$ python3 -q
>>> import numpy as np
>>> from numpy import linalg as LA
>>> np.set_printoptions(precision=2, suppress=True, linewidth=160)
>>> feats = np.load("run0.npy")
>>> feats
array([[  1,  -4,  16, -64],
       [  1,  -3,   9, -27],
       [  1,  -2,   4,  -8],
       [  1,  -1,   1,  -1],
       [  1,   0,   0,   0]])
>>> [round(float(x), 2) for x in LA.svd(feats, compute_uv=False)[:3]]
[72.55, 3.67, 1.14]
>>> np.abs(LA.svd(feats)[2][-1])
array([0.19, 0.83, 0.51, 0.08])
>>> LA.matrix_rank(feats, rtol=0.1)
np.int64(1)
>>> round(LA.norm(feats, 2) / LA.norm(feats), 2)
np.float64(1.0)
>>> np.argsort(-LA.norm(feats, axis=0).round(6), kind="stable")[:3]
array([3, 2, 1])
>>> round(np.log10(LA.cond(feats)))
2
>>> X = np.load("test0.npy")
>>> X
array([[2, 4, 1],
       [4, 2, 4],
       [1, 4, 2]])
>>> O, evecs = LA.qr(X[:, :2])[0], LA.qr(X[:, 2:])[0]
>>> sig = LA.svd(O.T @ evecs, compute_uv=False)
>>> round(float(LA.norm(O @ O.T - evecs @ evecs.T, 2)), 2)
1.0
>>> np.degrees(np.arccos(sig.clip(0, 1)))
array([17.5])
>>> (sig > 0.9).sum()
np.int64(1)
>>> ev, evecs = LA.eigh(X)
>>> x = np.array([3, -3, -3])
>>> LA.eigvalsh(X[1:, 1:])
array([-2.,  6.])
>>> np.abs(X).sum(axis=1).max(), round(float(np.abs(ev).max()), 2)
(np.int64(10), 8.18)
>>> (np.sign(evecs[:, -1].round(6)) == np.sign(evecs[0, -1].round(6))).astype(int)
array([1, 1, 1])
>>> evecs * np.abs(ev) @ evecs.T
array([[3.45, 1.76, 2.45],
       [1.76, 5.46, 1.76],
       [2.45, 1.76, 3.45]])
>>> evecs * np.maximum(ev, 0) @ evecs.T
array([[2.72, 2.88, 1.72],
       [2.88, 3.73, 2.88],
       [1.72, 2.88, 2.72]])
